% ipython --no-banner

In [1]: import numpy as np

In [2]: import numpy.linalg as la

In [3]: np.set_printoptions(precision=1, suppress=True, linewidth=200, sign=" ")

In [4]: r0 = np.array([2, 1, 3])

In [5]: rng = np.random.default_rng(86)

In [6]: F = np.outer(rng.normal(size=10), r0) + 0.3 * rng.normal(size=(10, 3))

In [7]: F.round(1) + 0
Out[7]: 
array([[-3.3, -1.7, -4.5],
       [-0.5, -1. , -0.4],
       [ 1.8,  0.7,  2.5],
       [ 1.7,  0.8,  1.7],
       [-1.9, -0.8, -2.4],
       [ 1. ,  0.2,  1.2],
       [ 0.9,  0.8,  1.4],
       [ 0. ,  0.3,  0.4],
       [ 0.4,  0.5,  0.4],
       [-2.8, -1.2, -4.1]])

In [8]: x0 = np.array([0, 1, -1])

In [9]: y = F @ x0

In [10]: np.round(la.solve(F.T @ F, F.T @ y), 1) + 0
Out[10]: array([ 0.,  1., -1.])

In [11]: np.round(la.lstsq(F, y)[0], 1) + 0
Out[11]: array([ 0.,  1., -1.])

In [12]: y
Out[12]: array([ 2.7, -0.6, -1.9, -0.9,  1.6, -1. , -0.5, -0.1,  0.1,  2.9])

In [13]: y = y + 0.1 * rng.normal(size=10)

In [14]: y
Out[14]: array([ 3. , -0.4, -1.7, -0.8,  1.6, -1.1, -0.6, -0.2, -0.1,  3.1])

In [15]: coef, *_ = la.lstsq(F, y)

In [16]: [round(float(la.norm(la.solve(F.T @ F + lam * np.eye(3), F.T @ y))), 2) for lam in (0, 1, 10, 100)]
Out[16]: [1.36, 0.77, 0.48, 0.25]

In [17]: np.round(F.T @ (y - F @ coef), 1) + 0
Out[17]: array([ 0.,  0.,  0.])

In [18]: coef
Out[18]: array([ 0.2,  0.8, -1.1])

In [19]: round(float(la.norm(y - F @ coef)), 1)
Out[19]: 0.3

In [20]: O, evecs = la.qr(F[:, :1])[0], la.qr(F[:, 1:])[0]

In [21]: s = la.svd(O.T @ evecs, compute_uv=False)

In [22]: s
Out[22]: array([ 1.])

In [23]: np.degrees(np.arccos(s.clip(0, 1)))
Out[23]: array([ 6.7])

In [24]: data = np.load("a.npy")

In [25]: data
Out[25]: 
array([[-0.8, -0.4,  1.5],
       [-0.4,  1.6, -1.6],
       [ 1.5, -1.6,  0.3]])

In [26]: np.all(la.eigvalsh(data) > 0)
Out[26]: np.False_

In [27]: [round(float(la.det(data[:i, :i])), 2) + 0 for i in range(1, 4)]
Out[27]: [-0.85, -1.47, 0.0]

In [28]: round(float(la.det(data)), 1)
Out[28]: -0.0

In [29]: round(float(np.trace(data)), 1)
Out[29]: 1.0

In [30]: np.diff(data, axis=0)
Out[30]: 
array([[ 0.5,  1.9, -3.1],
       [ 1.8, -3.2,  1.9]])

In [31]: round(float(np.abs(data).max()), 1)
Out[31]: 1.6

In [32]: round(float(la.norm(data)), 1)
Out[32]: 3.6

In [33]: data.sum(axis=0)
Out[33]: array([ 0.3, -0.4,  0.2])

In [34]: data.mean(axis=0)
Out[34]: array([ 0.1, -0.1,  0.1])

In [35]: data.shape
Out[35]: (3, 3)

In [36]: np.unravel_index(np.abs(data).argmax(), data.shape)
Out[36]: (np.int64(1), np.int64(2))

In [37]: ev, evecs = la.eigh(data)

In [38]: x0 = np.array([2, 3, 2])

In [39]: evecs * np.maximum(ev, 0) @ evecs.T
Out[39]: 
array([[ 0.3, -0.7,  0.5],
       [-0.7,  1.7, -1.3],
       [ 0.5, -1.3,  1.1]])

In [40]: la.eigvalsh(data[1:, 1:])
Out[40]: array([-0.8,  2.6])

In [41]: evecs * np.abs(ev) @ evecs.T
Out[41]: 
array([[ 1.4, -1. , -0.4],
       [-1. ,  1.8, -1.1],
       [-0.4, -1.1,  1.9]])

In [42]: np.round(np.trace(la.pinv(data) @ data), 1)
Out[42]: np.float64(2.0)

In [43]: la.lstsq(data[:-1].T, data[-1])[2]
Out[43]: np.int32(2)

In [44]: data @ la.pinv(data) @ data
Out[44]: 
array([[-0.8, -0.4,  1.5],
       [-0.4,  1.6, -1.6],
       [ 1.5, -1.6,  0.3]])

In [45]: np.abs(np.diag(la.qr(data)[1])) > 1e-9
Out[45]: array([ True,  True, False])

In [46]: E = np.load("x.npy")

In [47]: E.round(1) + 0
Out[47]: 
array([[ 0. ,  0. ,  0.2],
       [ 0. ,  0. , -0.2],
       [ 0.2, -0.2,  0.9]])

In [48]: Uu, s, Vt = la.svd(E)

In [49]: evecs = Vt[:(s > 1e-8).sum()]

In [50]: x0 = E[2] + 4 * E[1] + rng.integers(2) * np.eye(3)[0]

In [51]: x0.round(1) + 0
Out[51]: array([ 1. ,  0. ,  0.2])

In [52]: round(la.norm(x0 - evecs.T @ evecs @ x0), 1)
Out[52]: np.float64(1.0)

In [53]: np.round(np.diag(evecs.T @ evecs), 1) + 0
Out[53]: array([ 0. ,  0. ,  0.9])

In [54]: np.round(evecs.T @ evecs, 1) + 0
Out[54]: 
array([[ 0. ,  0. ,  0.2],
       [ 0. ,  0. , -0.2],
       [ 0.2, -0.2,  0.9]])

In [55]: m1 = np.loadtxt("case18.csv", delimiter=",")

In [56]: m1
Out[56]: 
array([[ 4., -4.,  1., -4., -5.,  0.],
       [-2.,  4.,  3.,  5.,  3., -5.],
       [ 4., -4., -2., -1.,  3., -4.],
       [ 2., -5.,  4.,  3.,  4.,  0.],
       [-1.,  1., -2., -1.,  5., -5.]])

In [57]: r0 = np.array([1, -3, 0])

In [58]: np.correlate(m1[3], m1[0], "full")
Out[58]: array([  0., -10.,  17.,   2., -44.,   0., -49.,   8.,  -4.,  16.,   0.])

In [59]: np.array([np.convolve(row, r0, "same") for row in m1])
Out[59]: 
array([[-16.,  13.,  -7.,   7.,  15.,   0.],
       [ 10.,  -9.,  -4., -12., -14.,  15.],
       [-16.,  10.,   5.,   6., -13.,  12.],
       [-11.,  19.,  -9.,  -5., -12.,   0.],
       [  4.,  -5.,   5.,   8., -20.,  15.]])

In [60]: np.polyval(r0, m1[3])
Out[60]: array([-2., 40.,  4.,  0.,  4.,  0.])

In [61]: np.cross(m1[3, :3], m1[0, :3])
Out[61]: array([ 11.,  14.,  12.])

In [62]: x0 = np.array([-2, 6, 7, 0, -8, -2])

In [63]: h = np.maximum(m1 @ x0, 0)

In [64]: np.maximum(m1 @ x0, 0) - np.maximum(-m1 @ x0, 0)
Out[64]: array([ 15.,  35., -62., -38., -36.])

In [65]: m1.T @ h
Out[65]: array([ -10.,   80.,  120.,  115.,   30., -175.])

In [66]: np.flatnonzero(h > 1e-9)
Out[66]: array([ 0,  1])

In [67]: W = np.array([[2, 2, 4, 7, 7, 7],
    ...:     [8, 9, 4, 6, 0, 8],
    ...:     [0, 0, 4, 6, 8, 1],
    ...:     [8, 7, 3, 3, 3, 3],
    ...:     [2, 0, 0, 2, 1, 8],
    ...:     [8, 2, 1, 9, 8, 0]])

In [68]: coef = np.array([3, 0, 0, 1, 0, 2])

In [69]: H = np.maximum(m1 @ W + coef, 0)

In [70]: (H > 0).mean(axis=0)
Out[70]: array([ 0.2,  0.2,  0.4,  0.4,  0.4,  0.8])

In [71]: (H > 0).astype(int)
Out[71]: 
array([[ 0,  0,  0,  0,  1,  0],
       [ 1,  1,  1,  1,  0,  1],
       [ 0,  0,  0,  0,  0,  1],
       [ 0,  0,  1,  1,  1,  1],
       [ 0,  0,  0,  0,  0,  1]])

In [72]: H
Out[72]: 
array([[  0.,   0.,   0.,   0.,  19.,   0.],
       [ 37.,  57.,  30.,   5.,   0.,  62.],
       [  0.,   0.,   0.,   0.,   0.,  17.],
       [  0.,   0.,  13.,  26.,  59.,  21.],
       [  0.,   0.,   0.,   0.,   0.,  38.]])

In [73]: la.matrix_rank(H)
Out[73]: np.int64(4)

In [74]: cent = np.array([[0, 0], [2, 2], [0, 1], [0, 1], [0, 2], [0, 2]])

In [75]: H @ cent
Out[75]: 
array([[   0.,   38.],
       [ 114.,  273.],
       [   0.,   34.],
       [   0.,  199.],
       [   0.,   76.]])

In [76]: W @ cent
Out[76]: 
array([[  4,  43],
       [ 18,  44],
       [  0,  28],
       [ 14,  32],
       [  0,  20],
       [  4,  30]])
